>>> import numpy as np
>>> np.set_printoptions(precision=2, suppress=True, linewidth=200, legacy="1.25")
>>> tidy = lambda a: np.round(a, 2) + 0
>>> Z = np.array([[-2, -2, -2, 2], [2, 0, 2, 0], [-1, 0, 0, 0]])
>>> M = np.repeat(Z, 15 // 3, axis=0)
>>> rng = np.random.default_rng(9527)
>>> M = M + 0.3 * rng.normal(size=M.shape)
>>> tidy(M)
array([[-2.44, -2.3 , -1.74,  2.06],
       [-2.49, -2.13, -2.29,  1.73],
       [-1.92, -1.92, -2.08,  2.5 ],
       [-2.09, -1.74, -1.31,  2.  ],
       [-2.05, -1.71, -1.88,  1.53],
       [ 1.88, -0.15,  2.1 ,  0.13],
       [ 2.42, -0.47,  1.78, -0.34],
       [ 2.63, -0.03,  2.43,  0.03],
       [ 2.03,  0.13,  1.67,  0.68],
       [ 2.06, -0.13,  1.87, -0.41],
       [-0.81,  0.24,  0.33, -0.28],
       [-0.73, -0.17,  0.23, -0.27],
       [-1.17, -0.15,  0.  ,  0.02],
       [-1.46, -0.34,  0.1 , -0.1 ],
       [-1.51, -0.33,  0.18,  0.34]])
>>> Z = M[[5, 0]].astype(float)
>>> for _ in range(6):
...     lab = np.linalg.norm(M[:, None] - Z, axis=-1).argmin(axis=1)
...     Z = np.array([M[lab == j].mean(axis=0) for j in range(2)])
... 
>>> lab
array([1, 1, 1, 1, 1, 0, 0, 0, 0, 0, 0, 0, 1, 1, 1])
>>> tidy(Z[1] - Z[0])
array([-3.25, -1.25, -2.62,  1.33])
>>> np.bincount(lab)
array([7, 8])
>>> B = M / np.linalg.norm(M, axis=1, keepdims=True)
>>> cov = B @ B.T
>>> tidy(np.linalg.norm(B, axis=1))
array([1., 1., 1., 1., 1., 1., 1., 1., 1., 1., 1., 1., 1., 1., 1.])
>>> (cov - 2 * np.eye(15)).round(6).argmax(axis=1)
array([ 3,  4,  3,  0,  1,  7,  9,  5,  7,  6, 11, 13, 13, 12, 12])
>>> np.argwhere(np.triu(np.abs(cov) > 0.95, 1))
array([[ 0,  1],
       [ 0,  2],
       [ 0,  3],
       [ 0,  4],
       [ 1,  2],
       [ 1,  3],
       [ 1,  4],
       [ 2,  3],
       [ 2,  4],
       [ 3,  4],
       [ 5,  6],
       [ 5,  7],
       [ 5,  8],
       [ 5,  9],
       [ 6,  7],
       [ 6,  9],
       [ 7,  8],
       [ 7,  9],
       [12, 13],
       [12, 14],
       [13, 14]])
>>> cov = np.cov(M, rowvar=False)
>>> np.argsort(-M.std(axis=0).round(6), kind="stable")
array([0, 2, 3, 1])
>>> tidy(np.median(M, axis=0))
array([-1.17, -0.33,  0.18,  0.13])
>>> tidy(np.polyfit(M[:, 2], M[:, 1], 1))
array([ 0.48, -0.79])
>>> tidy(cov)
array([[ 3.86,  1.22,  3.01, -1.27],
       [ 1.22,  0.84,  1.29, -0.85],
       [ 3.01,  1.29,  2.69, -1.37],
       [-1.27, -0.85, -1.37,  1.05]])
>>> r0 = np.array([-3, 3, 2, 2, -1, -3]) + 0.5
>>> F = np.outer(r0, r0) / (r0 @ r0)
>>> tidy(F)
array([[ 0.17, -0.23, -0.17, -0.17,  0.03,  0.17],
       [-0.23,  0.33,  0.23,  0.23, -0.05, -0.23],
       [-0.17,  0.23,  0.17,  0.17, -0.03, -0.17],
       [-0.17,  0.23,  0.17,  0.17, -0.03, -0.17],
       [ 0.03, -0.05, -0.03, -0.03,  0.01,  0.03],
       [ 0.17, -0.23, -0.17, -0.17,  0.03,  0.17]])
>>> evals, V = np.linalg.eigh(F)
>>> tidy(np.abs(V[:, -1]))
array([0.41, 0.57, 0.41, 0.41, 0.08, 0.41])
>>> tidy(evals.sum()), tidy(np.trace(F))
(1.0, 1.0)
>>> print((evals > 1e-8).sum(), (evals < -1e-8).sum())
1 0
>>> print(np.abs(V[:, -1]).round(6).argmax())
1
>>> tidy(np.linalg.eigvalsh(F + 4 * np.eye(6)))
array([4., 4., 4., 4., 4., 5.])
>>> print(tidy(np.linalg.eigvalsh(F @ F)))
[0. 0. 0. 0. 0. 1.]
>>> evals, V = np.linalg.eigh(F)
>>> vec = np.array([2, 2, 1, 3, 0, 3])
>>> tidy(vec @ F @ vec / (vec @ vec)), tidy(evals[0]), tidy(evals[-1])
(0.02, 0.0, 1.0)
>>> tidy(V * np.maximum(evals, 0) @ V.T)
array([[ 0.17, -0.23, -0.17, -0.17,  0.03,  0.17],
       [-0.23,  0.33,  0.23,  0.23, -0.05, -0.23],
       [-0.17,  0.23,  0.17,  0.17, -0.03, -0.17],
       [-0.17,  0.23,  0.17,  0.17, -0.03, -0.17],
       [ 0.03, -0.05, -0.03, -0.03,  0.01,  0.03],
       [ 0.17, -0.23, -0.17, -0.17,  0.03,  0.17]])
>>> np.allclose(F[:-1].T @ np.linalg.lstsq(F[:-1].T, F[-1])[0], F[-1])
True
>>> left, s, VT = np.linalg.svd(F, full_matrices=False)
>>> np.cumsum(s ** 2) / np.sum(s ** 2)
array([1., 1., 1., 1., 1., 1.])
>>> tidy(s / s[0])
array([1., 0., 0., 0., 0., 0.])
>>> tidy(np.sqrt((s ** 2).sum())), tidy(np.linalg.norm(F))
(1.0, 1.0)
>>> tidy(VT @ VT.T)
array([[1., 0., 0., 0., 0., 0.],
       [0., 1., 0., 0., 0., 0.],
       [0., 0., 1., 0., 0., 0.],
       [0., 0., 0., 1., 0., 0.],
       [0., 0., 0., 0., 1., 0.],
       [0., 0., 0., 0., 0., 1.]])
>>> tidy(left.T @ F @ VT.T)
array([[1., 0., 0., 0., 0., 0.],
       [0., 0., 0., 0., 0., 0.],
       [0., 0., 0., 0., 0., 0.],
       [0., 0., 0., 0., 0., 0.],
       [0., 0., 0., 0., 0., 0.],
       [0., 0., 0., 0., 0., 0.]])
>>> data = np.load("dump.npy")
>>> data
array([[-1, -2,  5],
       [-1,  2, -3],
       [-5, -5,  5],
       [-1,  2, -3]])
>>> q = data.astype(float).copy()
>>> for j in range(3):
...     q[:, j] -= q[:, :j] @ (q[:, :j].T @ q[:, j])
...     q[:, j] /= np.linalg.norm(q[:, j])
... 
>>> print(tidy(q.T @ data))
[[ 5.29  4.35 -4.54]
 [ 0.    4.26 -6.41]
 [ 0.    0.    2.51]]
>>> tidy(q)
array([[-0.19, -0.28,  0.94],
       [-0.19,  0.66,  0.16],
       [-0.94, -0.21, -0.25],
       [-0.19,  0.66,  0.16]])
>>> B = np.array([[3, -2, 3], [-5, 5, 0], [5, 5, 4]])
>>> feats = np.triu(B, 1)
>>> feats
array([[ 0, -2,  3],
       [ 0,  0,  0],
       [ 0,  0,  0]])
>>> vec = np.array([3, 3, 1])
>>> feats @ np.ones(3)
array([1., 0., 0.])
>>> np.sign((feats @ vec).round(6))
array([-1,  0,  0])
>>> (feats @ vec).argmax()
1
>>> feats @ (2 * vec)
array([-6,  0,  0])
>>> feats * vec
array([[ 0, -6,  3],
       [ 0,  0,  0],
       [ 0,  0,  0]])
>>> np.einsum("ij,j->i", feats, vec)
array([-3,  0,  0])
>>> print(feats @ np.eye(3)[2])
[3. 0. 0.]
>>> w1 = np.array([[1, -3], [2, 0], [0, -3]])
>>> b = np.array([-1, 0])
>>> hid = np.maximum(feats @ w1 + b, 0)
>>> print(np.linalg.matrix_rank(hid))
0
>>> (hid > 0).astype(int)
array([[0, 0],
       [0, 0],
       [0, 0]])
>>> print((hid > 0).mean(axis=0))
[0. 0.]
>>> Z = np.array([[3, 1], [1, 0]])
>>> w1 @ Z
array([[ 0,  1],
       [ 6,  2],
       [-3,  0]])
>>> tidy(np.sort(np.linalg.eigvals(feats)))
array([0., 0., 0.])
>>> print(np.prod(np.diag(feats)), tidy(np.linalg.det(feats)))
0 0.0
>>> np.linalg.matrix_rank(feats - feats[0, 0] * np.eye(3))
1
>>> left, s, VT = np.linalg.svd(feats)
>>> V = VT[:(s > 1e-8).sum()]
>>> vec = feats[2] + -2 * feats[0] + rng.integers(2) * np.eye(3)[0]
>>> vec
array([ 1.,  4., -6.])
>>> print(np.linalg.matrix_rank(np.vstack([feats, vec])))
2
>>> tidy(np.linalg.norm(vec - V.T @ V @ vec))
1.0
